% ipython --no-banner

In [1]: import numpy as np

In [2]: np.set_printoptions(precision=3, suppress=True, linewidth=140, floatmode="fixed")

In [3]: arr = np.load("block11.npy")

In [4]: print(arr)
[[ 1  1 -1 -1  1  1 -1 -1]
 [ 1 -1 -1  1 -1  1  1 -1]
 [ 1  1  1  1  1  1  1  1]
 [ 1  1  1  1 -1 -1 -1 -1]]

In [5]: other = arr / np.sqrt((arr ** 2).mean(axis=1, keepdims=True))

In [6]: print(np.linalg.matrix_rank(arr - arr.mean(axis=1, keepdims=True)))
3

In [7]: print(np.linalg.norm(other, axis=1))
[2.828 2.828 2.828 2.828]

In [8]: def softmax(z):
   ...:     e = np.exp(z - z.max(axis=-1, keepdims=True))
   ...:     return e / e.sum(axis=-1, keepdims=True)
   ...: 

In [9]: print(np.round(softmax(10 * arr[1]), 3) + 0)
[0.250 0.000 0.000 0.250 0.000 0.250 0.250 0.000]

In [10]: print(softmax(arr[1]))
[0.220 0.030 0.030 0.220 0.030 0.220 0.220 0.030]

In [11]: scores = arr @ arr.T / np.sqrt(8)

In [12]: print(softmax(scores)[1] @ arr)
[ 1.000 -0.699 -0.799  0.900 -0.799  0.900  0.799 -0.900]

In [13]: X = np.loadtxt("x.csv", delimiter=",")

In [14]: print(X)
[[0.435 0.217 0.348]
 [0.308 0.615 0.077]
 [0.273 0.636 0.091]]

In [15]: # a transition matrix

In [16]: Q = X.astype(float).copy()

In [17]: for j in range(3):
    ...:     Q[:, j] -= Q[:, :j] @ (Q[:, :j].T @ Q[:, j])
    ...:     Q[:, j] /= np.linalg.norm(Q[:, j])
    ...: 

In [18]: print(Q)
[[ 0.726 -0.681  0.094]
 [ 0.514  0.448 -0.732]
 [ 0.456  0.580  0.675]]

In [19]: print(np.round(Q.T @ Q, 3) + 0)
[[1.000 0.000 0.000]
 [0.000 1.000 0.000]
 [0.000 0.000 1.000]]

In [20]: print(np.round(Q.T @ X, 3) + 0)
[[ 0.599  0.764  0.334]
 [ 0.000  0.496 -0.150]
 [ 0.000  0.000  0.038]]
